$ python -q
>>> import numpy as np
>>> import numpy.linalg as la
>>> np.set_printoptions(precision=2, suppress=True, linewidth=120, legacy="1.25")
>>> m1 = np.loadtxt("run18.csv", delimiter=",")
>>> m1
array([[0.4 , 0.  , 0.6 ],
       [0.33, 0.44, 0.22],
       [0.75, 0.  , 0.25]])
>>> # rows sum to 1
>>> x0 = np.array([1, 1, 3])
>>> h = np.maximum(m1 @ x0, 0)
>>> np.tanh(m1 @ x0)
array([0.98, 0.89, 0.91])
>>> m1.T @ h
array([2.49, 0.64, 2.02])
>>> np.maximum(m1 @ (3 * x0), 0)
array([6.6 , 4.33, 4.5 ])
>>> rng = np.random.default_rng(6018)
>>> z = rng.permutation(3)
>>> z
array([2, 1, 0])
>>> other = m1[z][:, z]
>>> np.sort(np.abs(la.eigvals(other)))
array([0.35, 0.44, 1.  ])
>>> round(float(np.trace(other)), 2)
1.09
>>> round(la.det(other), 2), round(la.det(m1[z]), 2)
(-0.16, 0.16)
>>> np.round(la.matrix_power(m1, 100), 2) + 0
array([[0.56, 0.  , 0.44],
       [0.56, 0.  , 0.44],
       [0.56, 0.  , 0.44]])
>>> m1.sum(axis=1)
array([1., 1., 1.])
>>> la.matrix_power(m1, 2)
array([[0.61, 0.  , 0.39],
       [0.45, 0.2 , 0.35],
       [0.49, 0.  , 0.51]])
>>> pr = np.eye(3)[0]
>>> for _ in range(3):
...     pr = pr @ m1
...     print(pr.round(2))
... 
[0.4 0.  0.6]
[0.61 0.   0.39]
[0.54 0.   0.46]
>>> mat = np.loadtxt("data.csv", delimiter=",")
>>> mat
array([[-0.4 ,  3.13, -0.73],
       [ 3.21,  1.93, -3.14],
       [ 1.14,  2.62, -1.76],
       [-3.05,  4.02,  1.03],
       [ 0.23,  2.92, -1.15],
       [-0.97,  3.32, -0.35],
       [ 2.05,  2.32, -2.37],
       [ 1.97,  2.34, -2.31],
       [-1.03,  3.34, -0.31],
       [-1.84,  3.61,  0.22]])
>>> # rows and columns are dependent
>>> cen = mat - mat.mean(axis=0)
>>> U, sigma, Vt = la.svd(cen, full_matrices=False)
>>> (sigma ** 2).sum() ** 2 / (sigma ** 4).sum()
1.0
>>> np.round(cen.mean(axis=0), 2) + 0
array([0., 0., 0.])
>>> np.abs(Vt[0]).argmax()
0
>>> la.matrix_rank(cen)
1
>>> np.searchsorted(np.cumsum(sigma ** 2) / (sigma ** 2).sum(), 0.9) + 1
1
>>> Vt[0] * np.sign(Vt[0, np.abs(Vt[0]).argmax()])
array([ 0.8 , -0.27, -0.53])
>>> np.round(sigma ** 2 / (sigma ** 2).sum(), 2) + 0
array([1., 0., 0.])
>>> U, sigma, Vt = la.svd(mat)
>>> V = Vt[:(sigma > 1e-8).sum()]
>>> x0 = mat[3] + 5 * mat[2] + rng.integers(2) * np.eye(3)[1]
>>> x0
array([ 2.63, 17.12, -7.76])
>>> round(float(la.norm(x0 - V.T @ V @ x0)), 2)
0.0
>>> la.matrix_rank(np.vstack([mat, x0]))
2
>>> V.T @ V
array([[ 0.65, -0.15, -0.45],
       [-0.15,  0.94, -0.19],
       [-0.45, -0.19,  0.42]])
>>> W0 = np.load("w.npy")
>>> W0
array([[1, 1, 3, 0, 2, 3],
       [2, 2, 6, 0, 4, 6],
       [0, 0, 0, 0, 0, 0],
       [2, 2, 6, 0, 4, 6],
       [0, 0, 0, 0, 0, 0],
       [1, 1, 3, 0, 2, 3]])
>>> np.round(np.trace(la.pinv(W0) @ W0), 2)
1.0
>>> la.lstsq(W0[:-1].T, W0[-1])[2]
1
>>> np.allclose(W0[:-1].T @ la.lstsq(W0[:-1].T, W0[-1])[0], W0[-1])
True
>>> data = np.diag(np.array([3, -3, 5]))
>>> data
array([[ 3,  0,  0],
       [ 0, -3,  0],
       [ 0,  0,  5]])
>>> # symmetric, so the eigenvalues are real
>>> other = data / la.norm(data, axis=1, keepdims=True)
>>> G = other @ other.T
>>> G
array([[1., 0., 0.],
       [0., 1., 0.],
       [0., 0., 1.]])
>>> la.norm(other, axis=1)
array([1., 1., 1.])
>>> np.argwhere(np.triu(np.abs(G) > 0.95, 1))
array([], shape=(0, 2), dtype=int64)
>>> G[0]
array([1., 0., 0.])
>>> round(float(la.eigvalsh(data).min()), 2)
-3.0
>>> [round(float(la.det(data[:i, :i])), 2) + 0 for i in range(1, 4)]
[3.0, -9.0, -45.0]
>>> K = np.load("dump.npy")
>>> K
array([[ 0,  3, -1],
       [-1,  0,  3],
       [ 3, -1,  0]])
>>> K @ np.ones(3)
array([2., 2., 2.])
>>> np.allclose(K @ K.T, K.T @ K)
True
>>> np.sort(np.abs(np.fft.fft(K[0]))), np.sort(la.svd(K, compute_uv=False))
(array([2.  , 3.61, 3.61]), array([2.  , 3.61, 3.61]))
>>> def softmax(z):
...     e = np.exp(z - z.max(axis=-1, keepdims=True))
...     return e / e.sum(axis=-1, keepdims=True)
... 
>>> softmax(K[1] + -2)
array([0.02, 0.05, 0.94])
>>> scores = K @ K.T / np.sqrt(3)
>>> np.round(softmax(scores)[1] @ K, 2) + 0
array([-1.,  0.,  3.])
>>> other = np.array([[2, 1], [0, 0]])
>>> W2 = np.kron(other, K)
>>> W2
array([[ 0,  6, -2,  0,  3, -1],
       [-2,  0,  6, -1,  0,  3],
       [ 6, -2,  0,  3, -1,  0],
       [ 0,  0,  0,  0,  0,  0],
       [ 0,  0,  0,  0,  0,  0],
       [ 0,  0,  0,  0,  0,  0]])
>>> la.matrix_rank(W2)
3
>>> np.argsort(-la.norm(W2, axis=0).round(6), kind="stable")[:3]
array([0, 1, 2])
>>> la.matrix_rank(W2, rtol=0.1)
3
>>> [round(float(x), 2) for x in la.svd(W2, compute_uv=False)[:3]]
[8.06, 8.06, 4.47]
>>> other = K + rng.integers(-2, 3, (3, 2)) @ rng.integers(-2, 3, (2, 3))
>>> other
array([[0, 1, 3],
       [2, 2, 5],
       [7, 3, 0]])
>>> other - K
array([[ 0, -2,  4],
       [ 3,  2,  2],
       [ 4,  4,  0]])
>>> la.matrix_rank(other - K, tol=1e-8)
2
>>> np.round(la.svd(other - K, compute_uv=False), 2) + 0
array([6.83, 4.73, 0.  ])
>>> A = np.tanh(np.array([[-0.9, -1.3, -0.5],
...     [-0.4, -0.1, 0.1],
...     [-2.5, -0.1, -0.5],
...     [0.0, -0.8, 0.4],
...     [1.7, -1.7, 0.9],
...     [-0.5, -0.1, 0.4],
...     [1.1, 0.7, 0.3],
...     [0.1, -1.2, -1.1],
...     [0.2, 0.5, 0.3],
...     [-0.7, -0.5, 1.2],
...     [0.7, 0.4, -0.9],
...     [1.1, -0.8, -0.5],
...     [-1.4, 0.1, 0.5],
...     [-0.7, 0.8, 0.6],
...     [0.0, -0.6, -1.3],
...     [1.6, 0.5, -0.4],
...     [-0.6, 2.4, 1.0],
...     [1.0, -0.8, -0.7],
...     [-1.6, 1.5, -1.3],
...     [-0.3, 0.6, -1.2],
...     [-0.8, -0.2, -0.3],
...     [-0.7, -0.5, 0.8],
...     [-0.5, -0.5, -0.4],
...     [-0.5, -1.4, 0.2]]) @ np.array([[0.5, -1.3, 0.6, -0.8],
...     [-0.6, 1.2, -0.7, 0.4],
...     [-2.1, 0.1, -1.4, 0.3]]))
>>> A.round(2) + 0
array([[ 0.88, -0.41,  0.79,  0.05],
       [-0.34,  0.39, -0.3 ,  0.3 ],
       [-0.14,  1.  , -0.62,  0.95],
       [-0.35, -0.73,  0.  , -0.2 ],
       [-0.02, -1.  ,  0.74, -0.94],
       [-0.77,  0.52, -0.66,  0.45],
       [-0.46, -0.51, -0.24, -0.47],
       [ 1.  , -0.93,  0.98, -0.71],
       [-0.68,  0.35, -0.57,  0.13],
       [-0.99,  0.41, -0.94,  0.62],
       [ 0.96, -0.48,  0.89, -0.58],
       [ 0.97, -0.98,  0.96, -0.87],
       [-0.95,  0.96, -0.92,  0.86],
       [-0.97,  0.96, -0.95,  0.79],
       [ 1.  , -0.69,  0.98, -0.56],
       [ 0.87, -0.91,  0.82, -0.83],
       [-1.  ,  1.  , -1.  ,  0.94],
       [ 0.99, -0.98,  0.97, -0.87],
       [ 0.77,  1.  , -0.19,  0.9 ],
       [ 0.96,  0.76,  0.79,  0.12],
       [ 0.34,  0.65,  0.08,  0.44],
       [-0.94,  0.37, -0.83,  0.54],
       [ 0.71,  0.01,  0.54,  0.08],
       [ 0.17, -0.77,  0.38, -0.1 ]])
>>> other = K / np.sqrt((K ** 2).mean(axis=1, keepdims=True))
>>> la.matrix_rank(other) == la.matrix_rank(K)
True
>>> other[0]
array([ 0.  ,  1.64, -0.55])
>>> round(float(np.abs(la.eigvals(K)).max()), 2)
3.61
>>> la.matrix_power(K, 4)
array([[  54,   69, -107],
       [-107,   54,   69],
       [  69, -107,   54]])
>>> (K + K.T) / 2
array([[0., 1., 1.],
       [1., 0., 1.],
       [1., 1., 0.]])
>>> np.round(la.det(K), 2)
26.0
